$ ipython --no-banner

In [1]: import numpy as np

In [2]: from numpy import linalg as LA

In [3]: np.set_printoptions(precision=2, suppress=True, linewidth=200, sign=" ")

In [4]: W0 = np.loadtxt("arr.csv", delimiter=",")

In [5]: W0
Out[5]: 
array([[ 0.82, -0.55,  0.18],
       [-0.55, -0.64,  0.55],
       [ 0.18,  0.55,  0.82]])

In [6]: vals, V = LA.eig(W0)

In [7]: np.sort(LA.eigvals(W0.T))
Out[7]: array([-1.,  1.,  1.])

In [8]: np.prod(vals)
Out[8]: np.float64(-1.0)

In [9]: vals
Out[9]: array([ 1., -1.,  1.])

In [10]: out = W0 / LA.norm(W0, axis=1, keepdims=True)

In [11]: cov = out @ out.T

In [12]: (cov - 2 * np.eye(3)).round(6).argmax(axis=1)
Out[12]: array([ 1,  0,  0])

In [13]: cov.round(2) + 0
Out[13]: 
array([[ 1.,  0.,  0.],
       [ 0.,  1.,  0.],
       [ 0.,  0.,  1.]])

In [14]: np.argwhere(np.triu(np.abs(cov) > 0.95, 1))
Out[14]: array([], shape=(0, 2), dtype=int64)

In [15]: cov[1].round(2) + 0
Out[15]: array([ 0.,  1.,  0.])

In [16]: LA.norm(out, axis=1)
Out[16]: array([ 1.,  1.,  1.])

In [17]: (np.abs(cov) > 0.9).astype(int)
Out[17]: 
array([[ 1,  0,  0],
       [ 0,  1,  0],
       [ 0,  0,  1]])

In [18]: vals, V = LA.eigh(W0)

In [19]: x = np.array([-1, 2, -1])

In [20]: np.round(np.abs(W0).sum(axis=1).max(), 2), np.abs(vals).max()
Out[20]: (np.float64(1.73), np.float64(1.0))

In [21]: V * np.maximum(vals, 0) @ V.T
Out[21]: 
array([[ 0.91, -0.27,  0.09],
       [-0.27,  0.18,  0.27],
       [ 0.09,  0.27,  0.91]])

In [22]: np.round(x @ W0 @ x / (x @ x), 2), vals[0], vals[-1]
Out[22]: (np.float64(-0.09), np.float64(-1.0), np.float64(1.0))

In [23]: M = np.loadtxt("x.csv", delimiter=",")

In [24]: M
Out[24]: 
array([[-3.88,  2.64,  8.14, -0.95, -3.28],
       [-7.49, -2.8 ,  0.07,  5.98, -0.5 ],
       [-3.61, -8.28, -1.72,  2.35,  3.15],
       [ 2.34,  3.88,  7.03, -5.26,  1.51],
       [-2.19,  3.42,  2.42,  4.36,  7.66],
       [ 2.86, -2.43,  7.45, -3.76,  4.04],
       [ 0.92,  7.77,  4.85, -3.66, -1.34],
       [ 1.7 ,  3.62,  5.23, -7.34, -1.67],
       [ 3.57, -4.02, -2.94,  2.64,  7.45],
       [-5.26, -0.74,  5.73,  2.22, -5.84],
       [ 5.5 ,  0.86, -7.31,  2.4 ,  3.12],
       [-6.93, -1.05, -7.03, -1.02, -0.6 ],
       [-2.95, -4.89,  5.36, -2.23,  5.8 ],
       [-7.54, -0.31, -3.17, -1.81, -5.46],
       [-2.5 , -4.87, -4.54,  6.71, -2.07],
       [-6.51, -4.49,  4.2 , -3.8 ,  2.33],
       [-6.67,  5.5 ,  4.95,  0.66, -0.46]])

In [25]: Xs = (M - M.mean(axis=0)) / M.std(axis=0)

In [26]: print(Xs.std(axis=0))
[ 1.  1.  1.  1.  1.]

In [27]: np.argwhere(np.abs(Xs) > 2)
Out[27]: array([], shape=(0, 2), dtype=int64)

In [28]: coef = LA.lstsq(np.delete(Xs, 3, axis=1), Xs[:, 3])[0]

In [29]: round(1 - np.var(Xs[:, 3] - np.delete(Xs, 3, axis=1) @ coef), 2)
Out[29]: np.float64(0.35)

In [30]: def softmax(z):
    ...:     e = np.exp(z - z.max(axis=-1, keepdims=True))
    ...:     return e / e.sum(axis=-1, keepdims=True)
    ...: 

In [31]: np.round(softmax(10 * M[7]), 2) + 0
Out[31]: array([ 0.,  0.,  1.,  0.,  0.])

In [32]: softmax(M).sum(axis=1)
Out[32]: array([ 1.,  1.,  1.,  1.,  1.,  1.,  1.,  1.,  1.,  1.,  1.,  1.,  1.,  1.,  1.,  1.,  1.])

In [33]: scores = M @ M.T / np.sqrt(5)

In [34]: softmax(scores)[7] @ M
Out[34]: array([ 1.71,  3.63,  5.26, -7.3 , -1.62])

In [35]: Z = M[[14, 4]].astype(float)

In [36]: for _ in range(4):
    ...:     labels = LA.norm(M[:, None] - Z, axis=-1).argmin(axis=1)
    ...:     Z = np.array([M[labels == j].mean(axis=0) for j in range(2)])
    ...: 

In [37]: labels
Out[37]: array([ 1,  0,  0,  1,  1,  1,  1,  1,  0,  1,  0,  0,  1,  0,  0,  1,  1])

In [38]: np.bincount(labels)
Out[38]: array([  7,  10])

In [39]: Z[1] - Z[0]
Out[39]: array([ 0.75,  4.35,  9.34, -4.44,  0.15])

In [40]: np.abs(Z[1] - Z[0]).argmax()
Out[40]: np.int64(2)
